$ python -q
>>> import numpy as np
>>> np.set_printoptions(precision=2, suppress=True, linewidth=100, floatmode="fixed")
>>> F = np.array([[0, 6, 4], [-6, 0, 1], [-4, -1, 0]])
>>> F @ F
array([[-52,  -4,   6],
       [ -4, -37, -24],
       [  6, -24, -17]])
>>> F.inv()
Traceback (most recent call last):
  File "<python-input-4>", line 1, in <module>
    F.inv()
    ^^^^^
AttributeError: 'numpy.ndarray' object has no attribute 'inv'
>>> (F - F.T) / 2
array([[ 0.00,  6.00,  4.00],
       [-6.00,  0.00,  1.00],
       [-4.00, -1.00,  0.00]])
>>> np.linalg.matrix_power(F, 2)
array([[-52,  -4,   6],
       [ -4, -37, -24],
       [  6, -24, -17]])
>>> X = np.load("a.npy")
>>> X
array([[-2,  0,  1,  2],
       [ 0, -1, -1, -2],
       [-1, -3,  1, -3],
       [-1,  1,  0,  1]])
>>> print(round(float(np.linalg.det(2 * X)), 2), round(np.linalg.det(X), 2))
-128.0 -8.0
>>> round(np.linalg.eigvals(X).sum().real, 2)
np.float64(-1.0)
>>> np.round(np.linalg.det(X.T), 2)
np.float64(-8.0)
>>> print(round(float(np.linalg.det(X[::-1])), 2))
-8.0
>>> np.poly(X)
array([ 1.00,  1.00, -1.00, -8.00, -8.00])
>>> P = np.triu(np.array([[6, -2, 1, -8], [5, -3, 2, 1], [-5, -1, 0, 4], [-3, 6, 0, -8]]), 1) + np.eye(4)
>>> M2 = P @ X @ np.linalg.inv(P)
>>> np.trace(M2), np.trace(X)
(np.float64(-1.0), np.int64(-1))
>>> M2
array([[   5.00,    1.00,   -3.00,   46.00],
       [  -3.00,  -12.00,   28.00, -131.00],
       [  -5.00,   -9.00,   24.00, -126.00],
       [  -1.00,   -1.00,    3.00,  -18.00]])
>>> q, V = np.linalg.qr(X[:, :3])[0], np.linalg.qr(X[:, 3:])[0]
>>> sv = np.linalg.svd(q.T @ V, compute_uv=False)
>>> round(np.linalg.norm(q @ q.T - V @ V.T, 2), 2)
np.float64(1.0)
>>> sv
array([0.98])
>>> (sv > 0.9).sum()
np.int64(1)
>>> M2 = X / np.sqrt((X ** 2).mean(axis=1, keepdims=True))
>>> X - X.mean(axis=1, keepdims=True)
array([[-2.25, -0.25,  0.75,  1.75],
       [ 1.00,  0.00,  0.00, -1.00],
       [ 0.50, -1.50,  2.50, -1.50],
       [-1.25,  0.75, -0.25,  0.75]])
>>> np.linalg.norm(M2, axis=1)
array([2.00, 2.00, 2.00, 2.00])
>>> np.linalg.matrix_rank(X - X.mean(axis=1, keepdims=True))
np.int64(3)
>>> M2[2]
array([-0.45, -1.34,  0.45, -1.34])
>>> left, sv, Vh = np.linalg.svd(F)
>>> sv.round(2) + 0
array([7.28, 7.28, 0.00])
>>> M2 = left[:, :2] @ np.diag(sv[:2]) @ Vh[:2]
>>> np.round(np.abs(F - M2).max(), 2)
np.float64(0.0)
>>> round(np.linalg.norm(F - M2) / np.linalg.norm(F), 2)
np.float64(0.0)
>>> np.linalg.matrix_rank(M2)
np.int64(2)
>>> A = np.load("case7.npy")
>>> print(A)
[[-0.94 -0.32  0.13]
 [ 0.33 -0.74  0.59]
 [-0.09  0.60  0.80]]
>>> P = np.triu(np.array([[-9, -6, 2], [-9, 1, -3], [5, -1, 4]]), 1) + np.eye(3)
>>> M2 = P @ A @ np.linalg.inv(P)
>>> np.round(np.trace(M2), 2), round(np.trace(A), 2)
(np.float64(-0.88), np.float64(-0.88))
>>> np.poly(M2)
array([ 1.00,  0.88, -0.88, -1.00])
>>> np.linalg.matrix_rank(M2)
np.int64(3)
>>> M2
array([[ -3.10, -13.31, -35.57],
       [  0.61,   1.13,   0.38],
       [ -0.09,   0.04,   1.09]])
>>> M2 = A / np.sqrt((A ** 2).mean(axis=1, keepdims=True))
>>> A - A.mean(axis=1, keepdims=True)
array([[-0.56,  0.06,  0.50],
       [ 0.27, -0.80,  0.53],
       [-0.53,  0.17,  0.36]])
>>> M2[1]
array([ 0.57, -1.27,  1.03])
>>> np.linalg.norm(M2, axis=1)
array([1.73, 1.73, 1.73])
>>> np.linalg.matrix_rank(A - A.mean(axis=1, keepdims=True))
np.int64(2)
>>> rng = np.random.default_rng(1216)
>>> M2 = A + rng.integers(-2, 3, (3, 1)) @ rng.integers(-2, 3, (1, 3))
>>> print(M2)
[[-2.94  0.68 -0.87]
 [-3.67  1.26 -1.41]
 [-0.09  0.60  0.80]]
>>> print(M2 - A)
[[-2.00  1.00 -1.00]
 [-4.00  2.00 -2.00]
 [ 0.00  0.00  0.00]]
>>> np.abs(M2 - A).sum(axis=1)
array([4.00, 8.00, 0.00])
>>> arr = np.loadtxt("x.csv", delimiter=",")
>>> arr
array([[ -2.00,   2.00,   0.00],
       [ -2.00,  -1.00,  -3.00],
       [ -3.00,  -4.00,  -4.00],
       [  0.00,  -3.00,  -6.00],
       [  2.00,  -3.00,  -8.00],
       [  3.00,  -4.00, -10.00],
       [  1.00,  -1.00, -12.00],
       [ -1.00,  -2.00, -15.00],
       [ -4.00,  -1.00, -15.00],
       [ -4.00,   0.00, -12.00],
       [ -1.00,   2.00, -14.00],
       [ -1.00,   1.00, -16.00],
       [  0.00,   4.00, -18.00],
       [  1.00,   1.00, -17.00],
       [  1.00,  -2.00, -15.00],
       [  1.00,  -5.00, -14.00],
       [  2.00,  -3.00, -15.00],
       [  2.00,  -5.00, -16.00],
       [  2.00,  -5.00, -19.00],
       [  0.00,  -2.00, -18.00],
       [  2.00,  -2.00, -15.00],
       [  1.00,  -2.00, -18.00]])
>>> M2 = arr / np.sqrt((arr ** 2).mean(axis=1, keepdims=True))
>>> np.linalg.matrix_rank(M2) == np.linalg.matrix_rank(arr)
np.True_
>>> np.linalg.norm(M2, axis=1)
array([1.73, 1.73, 1.73, 1.73, 1.73, 1.73, 1.73, 1.73, 1.73, 1.73, 1.73, 1.73, 1.73, 1.73, 1.73,
       1.73, 1.73, 1.73, 1.73, 1.73, 1.73, 1.73])
>>> dist = np.linalg.norm(arr[:, None] - arr[None], axis=-1)
>>> (dist + 1e9 * np.eye(22)).round(6).argmin(axis=1)
array([ 1,  2,  1,  4,  5,  4, 14, 14,  7,  8, 11, 10, 13, 11, 20, 17, 20, 15, 17, 21, 14, 19])
>>> dist[:5, :5]
array([[ 0.00,  4.24,  7.28,  8.06, 10.25],
       [ 4.24,  0.00,  3.32,  4.12,  6.71],
       [ 7.28,  3.32,  0.00,  3.74,  6.48],
       [ 8.06,  4.12,  3.74,  0.00,  2.83],
       [10.25,  6.71,  6.48,  2.83,  0.00]])
>>> print(np.flatnonzero(dist[12] < dist.mean() / 2))
[12 13]
>>> np.linalg.matrix_rank(dist ** 2)
np.int64(5)
>>> print(dist[12].round(6).argsort(kind="stable")[:4])
[12 13 11 10]
>>> print(dist.mean(axis=1).argmax())
0
>>> cen = arr - arr.mean(axis=0)
>>> left, sv, Vh = np.linalg.svd(cen, full_matrices=False)
>>> np.abs(Vh[0]).argmax()
np.int64(2)
>>> print(np.abs(Vh[-1]))
[0.86 0.49 0.13]
>>> sv ** 2 / (sv ** 2).sum()
array([0.75, 0.19, 0.06])
>>> print(sv)
[24.76 12.30  7.03]
>>> print(np.round(cen.mean(axis=0), 2) + 0)
[0.00 0.00 0.00]
>>> M2 = np.c_[arr[:, :1] @ np.array([[5]]), np.array([-3, 2, 1, 2, 0, 1, -1, -3, -3, -3, -3, 2, -3, -5, 2, 3, 4, -2, -4, -4, -5, -1])]
>>> M2
array([[-10.00,  -3.00],
       [-10.00,   2.00],
       [-15.00,   1.00],
       [  0.00,   2.00],
       [ 10.00,   0.00],
       [ 15.00,   1.00],
       [  5.00,  -1.00],
       [ -5.00,  -3.00],
       [-20.00,  -3.00],
       [-20.00,  -3.00],
       [ -5.00,  -3.00],
       [ -5.00,   2.00],
       [  0.00,  -3.00],
       [  5.00,  -5.00],
       [  5.00,   2.00],
       [  5.00,   3.00],
       [ 10.00,   4.00],
       [ 10.00,  -2.00],
       [ 10.00,  -4.00],
       [  0.00,  -4.00],
       [ 10.00,  -5.00],
       [  5.00,  -1.00]])
>>> np.round(np.linalg.norm(M2 - arr @ np.linalg.lstsq(arr, M2)[0], axis=0), 2) + 0
array([ 0.00, 11.09])
>>> np.linalg.matrix_rank(np.c_[arr, M2])
np.int64(4)
>>> vec = np.array([2, 0, 3])
>>> h1 = np.maximum(arr @ vec, 0)
>>> h1
array([0.00, 0.00, 0.00, 0.00, 0.00, 0.00, 0.00, 0.00, 0.00, 0.00, 0.00, 0.00, 0.00, 0.00, 0.00,
       0.00, 0.00, 0.00, 0.00, 0.00, 0.00, 0.00])
>>> np.tanh(arr @ vec)
array([-1.00, -1.00, -1.00, -1.00, -1.00, -1.00, -1.00, -1.00, -1.00, -1.00, -1.00, -1.00, -1.00,
       -1.00, -1.00, -1.00, -1.00, -1.00, -1.00, -1.00, -1.00, -1.00])
>>> mat = np.loadtxt("block0.csv", delimiter=",")
>>> print(mat)
[[-0.40  2.11  2.10]
 [ 1.97 -1.13 -1.96]
 [-0.93 -2.32 -1.65]
 [ 0.78 -1.95 -2.14]
 [ 0.21 -2.17 -2.06]
 [ 2.77  1.11 -0.32]
 [-0.09 -2.25 -1.99]
 [ 2.70  1.30 -0.12]
 [-0.57 -2.32 -1.82]
 [ 0.44  2.30  1.87]]
>>> # looks like rank 2
>>> np.allclose(A, A.T)
False
>>> print(np.allclose(A @ A.T, A.T @ A))
True
>>> np.round((A - A.T) / 2, 2) + 0
array([[ 0.00, -0.32,  0.11],
       [ 0.32,  0.00,  0.00],
       [-0.11,  0.00,  0.00]])
>>> A @ A
array([[ 0.77,  0.61, -0.21],
       [-0.61,  0.79,  0.08],
       [ 0.21,  0.07,  0.98]])
>>> round(np.linalg.det(A), 2)
np.float64(1.0)
>>> M2 = mat + rng.integers(-2, 3, (10, 2)) @ rng.integers(-2, 3, (2, 3))
>>> M2
array([[-2.40,  1.11,  4.10],
       [-0.03, -4.13, -1.96],
       [ 1.07, -2.32, -4.65],
       [ 2.78,  1.05, -2.14],
       [ 4.21, -2.17, -8.06],
       [ 6.77,  3.11, -4.32],
       [-0.09, -3.25, -2.99],
       [ 2.70,  3.30,  1.88],
       [ 3.43, -2.32, -7.82],
       [ 0.44,  0.30, -0.13]])
>>> np.abs(M2 - mat).sum(axis=1)
array([ 5.00,  5.00,  5.00,  5.00, 10.00, 10.00,  2.00,  4.00, 10.00,  4.00])
>>> M2 - mat
array([[-2.00, -1.00,  2.00],
       [-2.00, -3.00,  0.00],
       [ 2.00,  0.00, -3.00],
       [ 2.00,  3.00,  0.00],
       [ 4.00,  0.00, -6.00],
       [ 4.00,  2.00, -4.00],
       [ 0.00, -1.00, -1.00],
       [ 0.00,  2.00,  2.00],
       [ 4.00,  0.00, -6.00],
       [ 0.00, -2.00, -2.00]])
>>> cen = mat - mat.mean(axis=0)
>>> left, sv, Vh = np.linalg.svd(cen, full_matrices=False)
>>> (np.sign(left[:, 0]) == np.sign(left[0, 0])).astype(int)
array([1, 0, 0, 0, 0, 1, 0, 1, 0, 1])
>>> Vh[0] * np.sign(Vh[0, np.abs(Vh[0]).argmax()])
array([0.19, 0.77, 0.61])
>>> lab = mat[:, 1] > np.median(mat[:, 1])
>>> f = mat[lab].mean(axis=0) - mat[~lab].mean(axis=0)
>>> (((mat - mat.mean(axis=0)) @ f > 0) == lab).mean()
np.float64(0.9)
>>> lab.astype(int)
array([1, 1, 0, 0, 0, 1, 0, 1, 0, 1])
>>> K = np.load("sample14.npy")
>>> K
array([[ 1,  4, -3],
       [ 3,  2, -3],
       [ 3,  2, -3],
       [ 0,  0,  0],
       [ 1,  4, -3],
       [ 0,  0,  0],
       [ 3,  2, -3],
       [ 0,  0,  0],
       [ 0,  0,  0],
       [ 1,  4, -3],
       [ 0,  0,  0],
       [ 0,  0,  0]])
>>> # rank 2
>>> rank = np.linalg.matrix_rank(K)
>>> rank
np.int64(2)
>>> ns = np.linalg.svd(K)[2][rank:].T
>>> np.linalg.matrix_rank(K.T @ K), np.linalg.matrix_rank(K @ K.T)
(np.int64(2), np.int64(2))
>>> ns.shape
(3, 1)
>>> ns[:, 0] / ns[np.abs(ns[:, 0]).round(6).argmax(), 0]
array([0.60, 0.60, 1.00])
>>> print(ns @ ns.T)
[[0.21 0.21 0.35]
 [0.21 0.21 0.35]
 [0.35 0.35 0.58]]
>>> print(np.round(K @ ns, 2) + 0)
[[0.00]
 [0.00]
 [0.00]
 [0.00]
 [0.00]
 [0.00]
 [0.00]
 [0.00]
 [0.00]
 [0.00]
 [0.00]
 [0.00]]
>>> X.shape
(4, 4)
>>> np.linalg.matrix_rank(X)
np.int64(4)
>>> np.linalg.rank(X)
Traceback (most recent call last):
  File "<python-input-112>", line 1, in <module>
    np.linalg.rank(X)
    ^^^^^^^^^^^^^^
AttributeError: module 'numpy.linalg' has no attribute 'rank'
>>> np.unravel_index(np.abs(X).argmax(), X.shape)
(np.int64(2), np.int64(1))
>>> round(float(np.linalg.norm(X)), 2)
6.16
>>> np.count_nonzero(X)
np.int64(13)
